In [1]: import numpy as np

In [2]: from numpy import linalg as LA

In [3]: np.set_printoptions(suppress=True, linewidth=100)

In [4]: mat = np.loadtxt("a.csv", delimiter=",")

In [5]: print(mat.round(4))
[[-0.0538  0.7527  0.4516  0.4516 -0.1505]
 [ 0.7527  0.4624 -0.3226 -0.3226  0.1075]
 [ 0.4516 -0.3226  0.8065 -0.1935  0.0645]
 [ 0.4516 -0.3226 -0.1935  0.8065  0.0645]
 [-0.1505  0.1075  0.0645  0.0645  0.9785]]

In [6]: print([round(float(LA.det(mat[:i, :i])), 2) + 0 for i in range(1, 6)])
[-0.05, -0.59, -0.78, -0.98, -1.0]

In [7]: evals, vecs = LA.eigh(mat)

In [8]: print((evals > 1e-8).sum(), (evals < -1e-8).sum())
4 1

In [9]: print(np.round(LA.eigvalsh(mat + 2 * np.eye(5)), 4))
[1. 3. 3. 3. 3.]

In [10]: print(np.round(vecs.T @ vecs, 4) + 0)
[[1. 0. 0. 0. 0.]
 [0. 1. 0. 0. 0.]
 [0. 0. 1. 0. 0.]
 [0. 0. 0. 1. 0.]
 [0. 0. 0. 0. 1.]]

In [11]: print(np.round(vecs.T @ mat @ vecs, 4) + 0)
[[-1.  0.  0.  0.  0.]
 [ 0.  1.  0.  0.  0.]
 [ 0.  0.  1.  0.  0.]
 [ 0.  0.  0.  1.  0.]
 [ 0.  0.  0.  0.  1.]]

In [12]: print(evals.round(4))
[-1.  1.  1.  1.  1.]

In [13]: evals, vecs = LA.eigh(mat)

In [14]: x0 = np.array([2, -5, 9, 3, 5])

In [15]: print(np.round(vecs * np.maximum(evals, 0) @ vecs.T, 4))
[[ 0.4731  0.3763  0.2258  0.2258 -0.0753]
 [ 0.3763  0.7312 -0.1613 -0.1613  0.0538]
 [ 0.2258 -0.1613  0.9032 -0.0968  0.0323]
 [ 0.2258 -0.1613 -0.0968  0.9032  0.0323]
 [-0.0753  0.0538  0.0323  0.0323  0.9892]]

In [16]: print(np.round(vecs * np.abs(evals) @ vecs.T, 4) + 0)
[[1. 0. 0. 0. 0.]
 [0. 1. 0. 0. 0.]
 [0. 0. 1. 0. 0.]
 [0. 0. 0. 1. 0.]
 [0. 0. 0. 0. 1.]]

In [17]: print(round(x0 @ mat @ x0, 4))
142.6237

In [18]: x0 = np.array([1, 2, -1, -2, 1])

In [19]: target = mat @ x0

In [20]: print(target.round(4))
[-0.0538  2.7527 -0.5484 -1.5484  0.8495]

In [21]: print(np.round(LA.solve(mat, mat[:, 1]), 4) + 0)
[0. 1. 0. 0. 0.]

In [22]: print(np.round(LA.solve(mat, -1 * target), 4))
[-1. -2.  1.  2. -1.]

In [23]: print(np.round(LA.solve(mat, target + mat[:, 2]), 4))
[ 1.  2.  0. -2.  1.]

In [24]: print(np.round(np.einsum("ij,ji->", mat, mat), 4))
5.0

In [25]: print(np.round(np.kron(np.eye(2, dtype=int), mat), 4))
[[-0.0538  0.7527  0.4516  0.4516 -0.1505 -0.      0.      0.      0.     -0.    ]
 [ 0.7527  0.4624 -0.3226 -0.3226  0.1075  0.      0.     -0.     -0.      0.    ]
 [ 0.4516 -0.3226  0.8065 -0.1935  0.0645  0.     -0.      0.     -0.      0.    ]
 [ 0.4516 -0.3226 -0.1935  0.8065  0.0645  0.     -0.     -0.      0.      0.    ]
 [-0.1505  0.1075  0.0645  0.0645  0.9785 -0.      0.      0.      0.      0.    ]
 [-0.      0.      0.      0.     -0.     -0.0538  0.7527  0.4516  0.4516 -0.1505]
 [ 0.      0.     -0.     -0.      0.      0.7527  0.4624 -0.3226 -0.3226  0.1075]
 [ 0.     -0.      0.     -0.      0.      0.4516 -0.3226  0.8065 -0.1935  0.0645]
 [ 0.     -0.     -0.      0.      0.      0.4516 -0.3226 -0.1935  0.8065  0.0645]
 [-0.      0.      0.      0.      0.     -0.1505  0.1075  0.0645  0.0645  0.9785]]

In [26]: print(np.round(LA.eigvals(mat), 4))
[-1.  1.  1.  1.  1.]

In [27]: print(np.round(LA.eigvals(mat).sum().real, 4))
3.0

In [28]: rng = np.random.default_rng(47)

In [29]: data = (rng.random((6, 6)) < 0.3) + np.eye(6)

In [30]: data /= data.sum(axis=1, keepdims=True)

In [31]: print(data.round(4))
[[0.5    0.     0.     0.5    0.     0.    ]
 [0.3333 0.3333 0.     0.3333 0.     0.    ]
 [0.     0.     1.     0.     0.     0.    ]
 [0.     0.25   0.     0.5    0.     0.25  ]
 [0.     0.     0.     0.     1.     0.    ]
 [0.     0.5    0.     0.     0.     0.5   ]]

In [32]: # a transition matrix

In [33]: G = data.T @ data

In [34]: print(np.round(LA.eigvalsh(G)[::-1], 4))
[1.0617 1.     1.     0.5164 0.0978 0.0324]

In [35]: print(np.round(LA.svd(data, compute_uv=False) ** 2, 4))
[1.0617 1.     1.     0.5164 0.0978 0.0324]

In [36]: print(G.round(4))
[[0.3611 0.1111 0.     0.3611 0.     0.    ]
 [0.1111 0.4236 0.     0.2361 0.     0.3125]
 [0.     0.     1.     0.     0.     0.    ]
 [0.3611 0.2361 0.     0.6111 0.     0.125 ]
 [0.     0.     0.     0.     1.     0.    ]
 [0.     0.3125 0.     0.125  0.     0.3125]]

In [37]: print(np.allclose(G, G.T))
True

In [38]: print(round(float(np.trace(G)), 4), np.round((data ** 2).sum(), 4))
3.7083 3.7083

In [39]: print(LA.matrix_rank(G))
6

In [40]: print(np.round(LA.det(data), 4))
0.0417

In [41]: print((LA.matrix_power((data != 0) + (data.T != 0) + np.eye(6), 6) > 0).astype(int))
[[1 1 0 1 0 1]
 [1 1 0 1 0 1]
 [0 0 1 0 0 0]
 [1 1 0 1 0 1]
 [0 0 0 0 1 0]
 [1 1 0 1 0 1]]

In [42]: print((data != 0).astype(int))
[[1 0 0 1 0 0]
 [1 1 0 1 0 0]
 [0 0 1 0 0 0]
 [0 1 0 1 0 1]
 [0 0 0 0 1 0]
 [0 1 0 0 0 1]]

In [43]: u = np.array([-2, 2, -2, 2, 0, -3])

In [44]: B = data + np.outer(u, np.eye(6)[0])

In [45]: print(LA.matrix_rank(LA.inv(B) - LA.inv(data), tol=1e-8))
1

In [46]: print(round(float(LA.det(B) / LA.det(data)), 4), round(1 + LA.solve(data, u)[0], 4))
-10.0 -10.0

In [47]: print(LA.matrix_rank(B - data))
1
